$ ipython --no-banner

In [1]: import numpy as np

In [2]: np.set_printoptions(precision=2, suppress=True, linewidth=200)

In [3]: def tidy(a):
   ...:     return np.round(a, 2) + 0
   ...: 

In [4]: F = np.load("data.npy")

In [5]: print(F)
[[1.   0.9  0.81]
 [0.9  1.   0.9 ]
 [0.81 0.9  1.  ]]

In [6]: rng = np.random.default_rng(45)

In [7]: labels = rng.permutation(3)

In [8]: print(labels)
[2 1 0]

In [9]: M2 = F[labels][:, labels]

In [10]: M2
Out[10]: 
array([[1.  , 0.9 , 0.81],
       [0.9 , 1.  , 0.9 ],
       [0.81, 0.9 , 1.  ]])

In [11]: np.diag(M2)
Out[11]: array([1., 1., 1.])

In [12]: np.trace(M2)
Out[12]: np.float64(3.0)

In [13]: tidy(np.linalg.det(M2)), tidy(np.linalg.det(F[labels]))
Out[13]: (np.float64(0.04), np.float64(-0.04))

In [14]: hat = np.triu(np.array([[0, -1, 2], [-2, 1, 2], [0, 1, 0]]), 1) + np.eye(3)

In [15]: M2 = hat @ F @ np.linalg.inv(hat)

In [16]: print(tidy(M2))
[[  1.72   3.42  -8.37]
 [  2.52   5.32 -12.78]
 [  0.81   1.71  -4.04]]

In [17]: print(tidy(np.poly(M2)))
[ 1.   -3.    0.72 -0.04]

In [18]: tidy(np.linalg.det(M2))
Out[18]: np.float64(0.04)

In [19]: np.linalg.matrix_rank(M2)
Out[19]: np.int64(3)

In [20]: vec = np.array([3, 3, 1])

In [21]: a = np.maximum(F @ vec, 0)

In [22]: print(tidy(np.tanh(F @ vec)))
[1. 1. 1.]

In [23]: print(F * (a > 1e-9)[:, None])
[[1.   0.9  0.81]
 [0.9  1.   0.9 ]
 [0.81 0.9  1.  ]]

In [24]: tidy(np.maximum(F @ (3 * vec), 0))
Out[24]: array([19.53, 19.8 , 18.39])

In [25]: Lm = np.linalg.cholesky(F)

In [26]: np.linalg.eigvalsh(F).min() > 0
Out[26]: np.True_

In [27]: tidy(np.prod(np.diag(Lm)) ** 2), tidy(np.linalg.det(F))
Out[27]: (np.float64(0.04), np.float64(0.04))

In [28]: J = np.loadtxt("mat.csv", delimiter=",")

In [29]: tidy(J)
Out[29]: 
array([[-0.55, -0.71, -0.45],
       [ 0.77, -0.22, -0.6 ],
       [ 0.33, -0.67,  0.66]])

In [30]: tidy(np.linalg.matrix_power(J, 2))
Out[30]: 
array([[-0.39,  0.84,  0.38],
       [-0.79, -0.09, -0.61],
       [-0.48, -0.53,  0.7 ]])

In [31]: print(np.allclose(J @ J.T, J.T @ J))
True

In [32]: print(tidy(np.linalg.det(J)))
1.0

In [33]: J.inv()
AttributeError: 'numpy.ndarray' object has no attribute 'inv'


In [34]: print(tidy((J - J.T) / 2))
[[ 0.   -0.74 -0.39]
 [ 0.74  0.    0.04]
 [ 0.39 -0.04  0.  ]]

In [35]: tidy(J @ J)
Out[35]: 
array([[-0.39,  0.84,  0.38],
       [-0.79, -0.09, -0.61],
       [-0.48, -0.53,  0.7 ]])

In [36]: tidy(np.sort(np.abs(np.linalg.eigvals(J))))
Out[36]: array([1., 1., 1.])

In [37]: tidy(J.T @ J)
Out[37]: 
array([[1., 0., 0.],
       [0., 1., 0.],
       [0., 0., 1.]])

In [38]: tidy(J[:, 0] @ J[:, 1])
Out[38]: np.float64(0.0)

In [39]: O, Rm = np.linalg.qr(J)

In [40]: tidy(Rm)
Out[40]: 
array([[1., 0., 0.],
       [0., 1., 0.],
       [0., 0., 1.]])

In [41]: print(tidy(O @ Rm))
[[-0.55 -0.71 -0.45]
 [ 0.77 -0.22 -0.6 ]
 [ 0.33 -0.67  0.66]]

In [42]: data = np.loadtxt("block11.csv", delimiter=",")

In [43]: tidy(data)
Out[43]: 
array([[ 18.34,  -7.72,  -1.99],
       [-18.89,   1.19,   6.45],
       [ 18.83,  -0.77,  -6.7 ],
       [-18.84,   0.82,   6.67],
       [ -6.11, -14.8 ,  11.99],
       [-11.36,  15.43,  -5.72],
       [  2.29, -17.03,  10.23],
       [ -8.39, -13.57,  12.06],
       [-18.89,   1.17,   6.47],
       [  3.08,  15.99, -11.61],
       [-17.54,   9.6 ,   0.45],
       [-13.37,  14.27,  -4.19],
       [-17.33,   9.99,   0.12],
       [-17.32,  10.  ,   0.1 ],
       [ 13.72, -14.02,   3.89],
       [ 15.53,   6.97, -10.49],
       [-18.97,   1.78,   6.09],
       [-15.49,  12.46,  -2.2 ]])

In [44]: G = np.cov(data, rowvar=False)

In [45]: tidy(np.linalg.eigvalsh(G)[::-1])
Out[45]: array([234.25, 144.42,   0.  ])

In [46]: np.argsort(-data.std(axis=0).round(6), kind="stable")
Out[46]: array([0, 1, 2])

In [47]: G.shape
Out[47]: (3, 3)

In [48]: tidy(np.median(data, axis=0))
Out[48]: array([-12.37,   1.48,   0.28])

In [49]: print(tidy(data.std(axis=0)))
[13.84 10.79  7.06]

In [50]: t3 = np.stack([data, 3 * data, data[::-1]])

In [51]: (t3 @ data.T).shape
Out[51]: (3, 18, 18)

In [52]: tidy(np.einsum("bij,cij->bc", t3, t3))
Out[52]: 
array([[ 7200.  , 21600.  ,    75.42],
       [21600.  , 64800.  ,   226.25],
       [   75.42,   226.25,  7200.  ]])

In [53]: np.linalg.matrix_rank(t3)
Out[53]: array([2, 2, 2])

In [54]: np.linalg.matrix_rank(t3.reshape(3, -1))
Out[54]: np.int64(2)

In [55]: M = np.loadtxt("dump.csv", delimiter=",")

In [56]: M
Out[56]: 
array([[-1.4,  1.1, -0.5],
       [ 0.6,  0.5, -0.1],
       [ 0.4, -0.8,  0.5],
       [ 0.5,  0. ,  0.1],
       [-0.4,  2.2,  1.1],
       [ 1.1,  0.8,  1.9],
       [-0.6,  0.1, -0.1],
       [-1.9, -1.1, -1.5],
       [ 0. , -1.4,  2.1],
       [ 1. ,  0.6,  0.1],
       [-0.5,  0.7,  1.3],
       [-0.2,  1.3,  1.1],
       [-0.1,  0.5,  0.8],
       [-1.9,  0. , -0.4],
       [ 6. , 20. ,  4. ],
       [-0.7,  0.4, -1.7],
       [-1.2,  1.5, -0.4],
       [-0.7,  0.1, -0.4],
       [ 0.2, -0.1,  0. ]])

In [57]: vec = np.array([4, 7, 5])

In [58]: target = M @ vec

In [59]: tidy(target)
Out[59]: array([ -0.4,   5.4,  -1.5,   2.5,  19.3,  19.5,  -2.2, -22.8,   0.7,   8.7,   9.4,  13.8,   7.1,  -9.6, 184. ,  -8.5,   3.7,  -4.1,   0.1])

In [60]: tidy(np.linalg.solve(M.T @ M, M.T @ target))
Out[60]: array([4., 7., 5.])

In [61]: print(tidy(np.linalg.pinv(M) @ M))
[[1. 0. 0.]
 [0. 1. 0.]
 [0. 0. 1.]]

In [62]: target = target + 0.02 * rng.normal(size=19)

In [63]: print(tidy(target))
[ -0.41   5.4   -1.48   2.5   19.31  19.51  -2.19 -22.82   0.71   8.7    9.39  13.79   7.1   -9.62 183.97  -8.5    3.72  -4.1    0.11]

In [64]: c, *_ = np.linalg.lstsq(M, target)

In [65]: [round(float(np.linalg.norm(np.linalg.solve(M.T @ M + lam * np.eye(3), M.T @ target))), 2) for lam in (0, 1, 10, 100)]
Out[65]: [9.49, 9.4, 8.9, 7.2]

In [66]: print(tidy(M.T @ (target - M @ c)))
[0. 0. 0.]

In [67]: tidy(np.linalg.norm(target - M @ c))
Out[67]: np.float64(0.04)

In [68]: Ac = (M - M.mean(axis=0)) / M.std(axis=0)

In [69]: tidy(Ac.std(axis=0))
Out[69]: array([1., 1., 1.])

In [70]: c = np.linalg.lstsq(np.delete(Ac, 2, axis=1), Ac[:, 2])[0]

In [71]: np.abs(c).argmax()
Out[71]: np.int64(0)

In [72]: tidy(1 - np.var(Ac[:, 2] - np.delete(Ac, 2, axis=1) @ c))
Out[72]: np.float64(0.6)

In [73]: labels = rng.permutation(3)

In [74]: M2 = M[:, labels] * rng.choice([-1, 1], 3)

In [75]: print(M2)
[[  0.5   1.4  -1.1]
 [  0.1  -0.6  -0.5]
 [ -0.5  -0.4   0.8]
 [ -0.1  -0.5  -0. ]
 [ -1.1   0.4  -2.2]
 [ -1.9  -1.1  -0.8]
 [  0.1   0.6  -0.1]
 [  1.5   1.9   1.1]
 [ -2.1  -0.    1.4]
 [ -0.1  -1.   -0.6]
 [ -1.3   0.5  -0.7]
 [ -1.1   0.2  -1.3]
 [ -0.8   0.1  -0.5]
 [  0.4   1.9  -0. ]
 [ -4.   -6.  -20. ]
 [  1.7   0.7  -0.4]
 [  0.4   1.2  -1.5]
 [  0.4   0.7  -0.1]
 [ -0.   -0.2   0.1]]

In [76]: U, _, Vt = np.linalg.svd(M.T @ M2)

In [77]: tidy(np.linalg.lstsq(M, M2)[0])
Out[77]: 
array([[ 0., -1.,  0.],
       [ 0.,  0., -1.],
       [-1.,  0.,  0.]])

In [78]: labels
Out[78]: array([2, 0, 1])

In [79]: tidy(U @ Vt)
Out[79]: 
array([[ 0., -1.,  0.],
       [ 0.,  0., -1.],
       [-1.,  0.,  0.]])

In [80]: E = np.load("layer12.npy")

In [81]: E
Out[81]: 
array([[-2.,  1.,  0.,  0.],
       [ 0., -2.,  1.,  0.],
       [ 0.,  0., -2.,  1.],
       [ 0.,  0.,  0., -2.]])

In [82]: print(tidy(np.linalg.det(E)))
16.0

In [83]: print((E - E.T) / 2)
[[ 0.   0.5  0.   0. ]
 [-0.5  0.   0.5  0. ]
 [ 0.  -0.5  0.   0.5]
 [ 0.   0.  -0.5  0. ]]

In [84]: tidy(np.linalg.matrix_power(E, 3))
Out[84]: 
array([[-8., 12., -6.,  1.],
       [ 0., -8., 12., -6.],
       [ 0.,  0., -8., 12.],
       [ 0.,  0.,  0., -8.]])

In [85]: np.allclose(E @ E.T, E.T @ E)
Out[85]: False

In [86]: print((E + E.T) / 2)
[[-2.   0.5  0.   0. ]
 [ 0.5 -2.   0.5  0. ]
 [ 0.   0.5 -2.   0.5]
 [ 0.   0.   0.5 -2. ]]

In [87]: E.inv()
AttributeError: 'numpy.ndarray' object has no attribute 'inv'


In [88]: print(tidy(np.abs(np.linalg.eigvals(E)).max()))
2.0

In [89]: feats = rng.normal(size=(11, 3))

In [90]: feats = 10 * feats / np.linalg.norm(feats, axis=1, keepdims=True)

In [91]: print(tidy(feats))
[[-4.87  8.63 -1.36]
 [-9.78 -0.01 -2.08]
 [-4.09 -5.51 -7.27]
 [-1.7  -8.33 -5.26]
 [-3.47  8.05  4.82]
 [ 6.41  4.18 -6.44]
 [ 4.64  8.63  1.99]
 [-9.   -1.77 -3.97]
 [ 2.69  8.41  4.7 ]
 [-7.96  6.06  0.05]
 [ 9.4  -2.86  1.84]]

In [92]: Ac = (feats - feats.mean(axis=0)) / feats.std(axis=0)

In [93]: tidy(Ac.std(axis=0))
Out[93]: array([1., 1., 1.])

In [94]: np.argwhere(np.abs(Ac) > 2)
Out[94]: array([], shape=(0, 2), dtype=int64)

In [95]: c = np.linalg.lstsq(np.delete(Ac, 1, axis=1), Ac[:, 1])[0]

In [96]: np.abs(c).argmax()
Out[96]: np.int64(1)

In [97]: labels = feats[:, 2] > np.median(feats[:, 2])

In [98]: u = feats[labels].mean(axis=0) - feats[~labels].mean(axis=0)

In [99]: np.argsort(-np.abs(u).round(6), kind="stable")
Out[99]: array([2, 1, 0])

In [100]: ((feats - feats.mean(axis=0)) @ u > 0).astype(int)
Out[100]: array([1, 0, 0, 0, 1, 1, 1, 0, 1, 1, 1])

In [101]: labels.astype(int)
Out[101]: array([0, 0, 0, 0, 1, 0, 1, 0, 1, 1, 1])

In [102]: W0 = np.array([[0, 2, 0], [0, 0, 0], [0, 0, 0]])

In [103]: print(W0.T @ W0)
[[0 0 0]
 [0 4 0]
 [0 0 0]]

In [104]: tidy(np.linalg.pinv(W0))
Out[104]: 
array([[0. , 0. , 0. ],
       [0.5, 0. , 0. ],
       [0. , 0. , 0. ]])

In [105]: [int(np.linalg.matrix_rank(np.linalg.matrix_power(W0, p))) for p in range(1, 4)]
Out[105]: [1, 0, 0]

In [106]: tidy(np.sort(np.linalg.eigvals(W0)))
Out[106]: array([0., 0., 0.])

In [107]: np.linalg.matrix_power(W0 - np.diag(np.diag(W0)), 3)
Out[107]: 
array([[0, 0, 0],
       [0, 0, 0],
       [0, 0, 0]])

In [108]: tidy(np.trace(np.linalg.pinv(W0) @ W0))
Out[108]: np.float64(1.0)

In [109]: np.unique(W0.round(6), axis=0).shape
Out[109]: (2, 3)

In [110]: tidy(W0 @ np.linalg.pinv(W0) @ W0)
Out[110]: 
array([[0., 2., 0.],
       [0., 0., 0.],
       [0., 0., 0.]])

In [111]: print(np.allclose(W0[:-1].T @ np.linalg.lstsq(W0[:-1].T, W0[-1])[0], W0[-1]))
True

In [112]: t3 = np.stack([W0, 3 * W0, W0[::-1]])

In [113]: tidy(np.linalg.norm(t3, axis=(1, 2)))
Out[113]: array([2., 6., 2.])

In [114]: t3.shape
Out[114]: (3, 3, 3)

In [115]: K = np.vander(np.arange(2) - 1, 4, increasing=True)

In [116]: K
Out[116]: 
array([[ 1, -1,  1, -1],
       [ 1,  0,  0,  0]])

In [117]: u = np.array([3, 7])

In [118]: print(np.convolve(K[1], u))
[3 7 0 0 0]

In [119]: np.polyval(u, K[1])
Out[119]: array([10,  7,  7,  7])
